$ python -q
>>> import numpy as np
>>> np.set_printoptions(precision=2, suppress=True, linewidth=140, sign=" ")
>>> rng = np.random.default_rng(316677)
>>> X = np.eye(11, dtype=int)[rng.permutation(11)] * np.array([0, 3, 3, 0, -2, 3, 0, -2, 3, -3, -1])
>>> print(X)
[[ 0  3  0  0  0  0  0  0  0  0  0]
 [ 0  0  0  0  0  0  0 -2  0  0  0]
 [ 0  0  0  0  0  0  0  0  0 -3  0]
 [ 0  0  0  0  0  0  0  0  0  0  0]
 [ 0  0  0  0  0  0  0  0  0  0  0]
 [ 0  0  0  0  0  3  0  0  0  0  0]
 [ 0  0  0  0 -2  0  0  0  0  0  0]
 [ 0  0  3  0  0  0  0  0  0  0  0]
 [ 0  0  0  0  0  0  0  0  0  0 -1]
 [ 0  0  0  0  0  0  0  0  0  0  0]
 [ 0  0  0  0  0  0  0  0  3  0  0]]
>>> print(np.abs(np.diag(np.linalg.qr(X)[1])) > 1e-9)
[False False  True False  True  True False False  True False  True]
>>> try:
...     np.linalg.inv(X)
... except np.linalg.LinAlgError as e:
...     print(e)
... 
Singular matrix
>>> print(np.linalg.lstsq(X[:-1].T, X[-1])[2])
7
>>> print(np.unique(X.round(6), axis=0).shape)
(9, 11)
>>> J = np.loadtxt("dump.csv", delimiter=",")
>>> print(J)
[[ 14.72   3.54   7.56  -3.64  -2.48  -3.35   9.12]
 [ -1.8    4.66   0.05  -7.76  -4.7  -16.92   2.5 ]
 [ 12.21  -5.3   -1.61   4.29  -2.35  -0.41 -14.01]
 [  3.74   6.98   5.35  -3.8   16.18  -4.73  -3.18]
 [ 14.81  -4.44  -4.93   0.04   0.69   3.29  11.19]
 [  2.48  10.07  -0.07   1.17  -9.1    5.12 -13.49]
 [ 10.01 -13.25  -8.47   3.31   3.4    4.95  -2.34]
 [ 14.92  -5.27   3.03   8.81  -1.79   0.98   7.64]
 [  6.64   6.38  -2.48  -6.36  -4.   -10.96  11.51]
 [ -4.21 -15.43   8.39  -5.66   1.66  -6.25  -0.05]
 [ 15.97  -5.13  -3.17   1.11  -2.77  -9.33   3.58]
 [  2.2    3.88   4.06  14.48   3.44 -11.07  -4.43]
 [ 13.86   2.76   9.08  -8.93  -4.2   -2.    -4.04]
 [-13.06 -10.81   3.64  -8.2    5.46  -0.36  -1.5 ]
 [-14.7   -1.     0.97   3.53  -9.42  -2.46  -8.64]
 [ -2.53  -2.18   6.26 -12.28  -3.32 -13.55  -2.12]
 [ 17.03   3.13   0.97  -1.9    6.99   6.57  -1.87]
 [ -0.67  16.48  -9.83   2.18   1.68   3.96   2.84]
 [  9.46  -4.74   1.69   6.86  15.26   2.27   0.4 ]
 [ -7.74  10.25   1.52   7.33  -1.16  11.35  -6.99]
 [-14.81  -1.06   4.49   4.38   0.32   8.28   8.45]
 [ -1.51  -6.37  -2.49   9.3    0.48  12.48  10.41]
 [  0.37  -7.27  -4.52  14.29   9.48  -4.09   3.98]
 [  2.57   9.36   8.22  -9.49  11.64   3.55   0.25]
 [  7.43  -1.82  -3.52  -3.97  10.72  12.71  -6.07]
 [ 13.04   0.49   9.2    2.69  10.11  -5.95   0.08]
 [  3.34   9.32   7.1   -0.36  13.79   5.28   5.79]]
>>> d = np.linalg.norm(J[:, None] - J[None], axis=-1)
>>> print(d[19].round(6).argsort(kind="stable")[:4])
[ 19   5  17  20]
>>> print(np.unravel_index(d.round(6).argmax(), d.shape))
(np.int64(9), np.int64(17))
>>> print(d.mean(axis=1).argmax())
14
>>> other = J + rng.integers(-2, 3, (27, 6)) @ rng.integers(-2, 3, (6, 7))
>>> print(other)
[[ 21.72  -0.46  11.56   0.36  -1.48  -7.35   3.12]
 [  4.2    8.66  -2.95 -17.76  -0.7   -7.92   4.5 ]
 [ 18.21  -9.3    1.39   6.29  -4.35  -1.41 -12.01]
 [  5.74   9.98   2.35  -8.8   16.18   3.27  -0.18]
 [ 16.81  -0.44  -3.93  -0.96   7.69   7.29   6.19]
 [  3.48   6.07  -2.07  -0.83 -10.1    6.12  -9.49]
 [  8.01 -16.25 -10.47   4.31  -1.6    3.95   0.66]
 [ 14.92  -1.27   2.03   3.81   4.21   5.98   8.64]
 [  4.64   2.38  -1.48  -0.36  -5.   -15.96   7.51]
 [ -6.21 -14.43   9.39  -0.66  -1.34  -9.25  -5.05]
 [ 17.97 -12.13  -1.17   7.11  -7.77 -16.33   1.58]
 [ -5.8    7.88   0.06  12.48   1.44 -13.07  -6.43]
 [ 18.86   4.76  10.08 -11.93  -6.2    1.    -1.04]
 [-11.06  -4.81   1.64 -14.2    7.46   4.64  -3.5 ]
 [ -7.7   -4.     8.97   9.53  -4.42  -8.46 -14.64]
 [ -7.53  -5.18   9.26  -6.28  -6.32 -21.55  -0.12]
 [ 18.03   3.13   1.97  -3.9    5.99   5.57   2.13]
 [  2.33  17.48 -12.83  -5.82  -1.32   8.96  10.84]
 [ 13.46  -8.74   1.69   2.86  18.26   4.27   6.4 ]
 [ -6.74  16.25  -1.48   3.33  -0.16  19.35  -8.99]
 [-23.81  -3.06   1.49   9.38  -7.68   2.28   7.45]
 [  1.49  -5.37  -1.49   7.3    5.48  17.48  12.41]
 [ -0.63  -1.27  -4.52  14.29  16.48  -2.09  -6.02]
 [  3.57   3.36  11.22  -4.49   6.64  -4.45   1.25]
 [  8.43  -8.82  -0.52   1.03   9.72   4.71  -7.07]
 [ 13.04  -5.51   9.2    6.69   2.11 -12.95   0.08]
 [  5.34  11.32   5.1   -5.36  13.79   8.28   6.79]]
>>> print(np.linalg.matrix_rank(other - J, tol=1e-8))
6
>>> def softmax(z):
...     e = np.exp(z - z.max(axis=-1, keepdims=True))
...     return e / e.sum(axis=-1, keepdims=True)
... 
>>> print(np.round(softmax(other[9]), 2) + 0)
[ 0.  0.  1.  0.  0.  0.  0.]
>>> print(softmax(other).sum(axis=1))
[ 1.  1.  1.  1.  1.  1.  1.  1.  1.  1.  1.  1.  1.  1.  1.  1.  1.  1.  1.  1.  1.  1.  1.  1.  1.  1.  1.]
>>> scores = other @ other.T / np.sqrt(7)
>>> print(softmax(scores).round(6).argmax(axis=1))
[  0   1   2   3   4   5   6  18   8   9  10  11  12  13  14  15  16  17  18  19  20  21  22  23  18  10  26]
>>> feats = np.load("block17.npy")
>>> print(feats)
[[ 0.41  0.06  0.06  0.06  0.41]
 [ 0.08  0.27  0.16  0.24  0.24]
 [ 0.16  0.12  0.4   0.16  0.16]
 [ 0.16  0.32  0.12  0.12  0.28]
 [ 0.28  0.07  0.14  0.28  0.24]]
>>> print(feats.sum(axis=1))
[ 1.  1.  1.  1.  1.]
>>> print(np.sort(np.abs(np.linalg.eigvals(feats)))[::-1])
[ 1.    0.37  0.25  0.09  0.09]
>>> p = np.eye(5)[0]
>>> for _ in range(3):
...     p = p @ feats
...     print(p.round(2))
... 
[ 0.41  0.06  0.06  0.06  0.41]
[ 0.31  0.09  0.12  0.17  0.31]
[ 0.27  0.13  0.14  0.17  0.29]
